>>> import numpy as np
>>> np.set_printoptions(suppress=True, linewidth=160)
>>> M = np.load("arr.npy")
>>> M.round(3)
array([[-0.052,  0.489,  0.045, -0.052, -0.417, -0.355, -0.081,  0.669],
       [-0.468, -0.075,  0.017,  0.067, -0.657,  0.48 , -0.285, -0.167],
       [ 0.052, -0.344, -0.469,  0.007, -0.324,  0.063,  0.712,  0.205],
       [ 0.104, -0.371,  0.78 , -0.062, -0.012,  0.252,  0.193,  0.372],
       [ 0.572, -0.441, -0.031,  0.232, -0.384, -0.332, -0.4  , -0.077],
       [-0.468, -0.132,  0.318,  0.141, -0.137, -0.653,  0.275, -0.349],
       [ 0.   , -0.173, -0.034, -0.954, -0.114, -0.149, -0.105, -0.109],
       [-0.468, -0.507, -0.256,  0.069,  0.332, -0.13 , -0.348,  0.453]])
>>> # orthonormal columns
>>> np.round(np.linalg.norm(M, axis=0), 3)
array([1., 1., 1., 1., 1., 1., 1., 1.])
>>> np.round(np.linalg.svd(M, compute_uv=False), 3)
array([1., 1., 1., 1., 1., 1., 1., 1.])
>>> np.round(np.linalg.pinv(M), 3)
array([[-0.052, -0.468,  0.052,  0.104,  0.572, -0.468,  0.   , -0.468],
       [ 0.489, -0.075, -0.344, -0.371, -0.441, -0.132, -0.173, -0.507],
       [ 0.045,  0.017, -0.469,  0.78 , -0.031,  0.318, -0.034, -0.256],
       [-0.052,  0.067,  0.007, -0.062,  0.232,  0.141, -0.954,  0.069],
       [-0.417, -0.657, -0.324, -0.012, -0.384, -0.137, -0.114,  0.332],
       [-0.355,  0.48 ,  0.063,  0.252, -0.332, -0.653, -0.149, -0.13 ],
       [-0.081, -0.285,  0.712,  0.193, -0.4  ,  0.275, -0.105, -0.348],
       [ 0.669, -0.167,  0.205,  0.372, -0.077, -0.349, -0.109,  0.453]])
>>> out = np.linalg.inv(M)
>>> np.allclose(out, M.T)
True
>>> out.round(3) + 0
array([[-0.052, -0.468,  0.052,  0.104,  0.572, -0.468,  0.   , -0.468],
       [ 0.489, -0.075, -0.344, -0.371, -0.441, -0.132, -0.173, -0.507],
       [ 0.045,  0.017, -0.469,  0.78 , -0.031,  0.318, -0.034, -0.256],
       [-0.052,  0.067,  0.007, -0.062,  0.232,  0.141, -0.954,  0.069],
       [-0.417, -0.657, -0.324, -0.012, -0.384, -0.137, -0.114,  0.332],
       [-0.355,  0.48 ,  0.063,  0.252, -0.332, -0.653, -0.149, -0.13 ],
       [-0.081, -0.285,  0.712,  0.193, -0.4  ,  0.275, -0.105, -0.348],
       [ 0.669, -0.167,  0.205,  0.372, -0.077, -0.349, -0.109,  0.453]])
>>> np.round(np.linalg.inv(out), 3) + 0
array([[-0.052,  0.489,  0.045, -0.052, -0.417, -0.355, -0.081,  0.669],
       [-0.468, -0.075,  0.017,  0.067, -0.657,  0.48 , -0.285, -0.167],
       [ 0.052, -0.344, -0.469,  0.007, -0.324,  0.063,  0.712,  0.205],
       [ 0.104, -0.371,  0.78 , -0.062, -0.012,  0.252,  0.193,  0.372],
       [ 0.572, -0.441, -0.031,  0.232, -0.384, -0.332, -0.4  , -0.077],
       [-0.468, -0.132,  0.318,  0.141, -0.137, -0.653,  0.275, -0.349],
       [ 0.   , -0.173, -0.034, -0.954, -0.114, -0.149, -0.105, -0.109],
       [-0.468, -0.507, -0.256,  0.069,  0.332, -0.13 , -0.348,  0.453]])
>>> vec = np.array([-3, -2, -2, -3, -3, -3, 1, -1])
>>> y = M @ vec
>>> y.round(3)
array([ 0.811,  1.733,  2.741, -1.842,  0.358,  3.604,  4.072,  1.317])
>>> np.round(np.linalg.solve(M, 3 * y), 3)
array([-9., -6., -6., -9., -9., -9.,  3., -3.])
>>> np.round(np.linalg.solve(M.T, M[7]), 3) + 0
array([0., 0., 0., 0., 0., 0., 0., 1.])
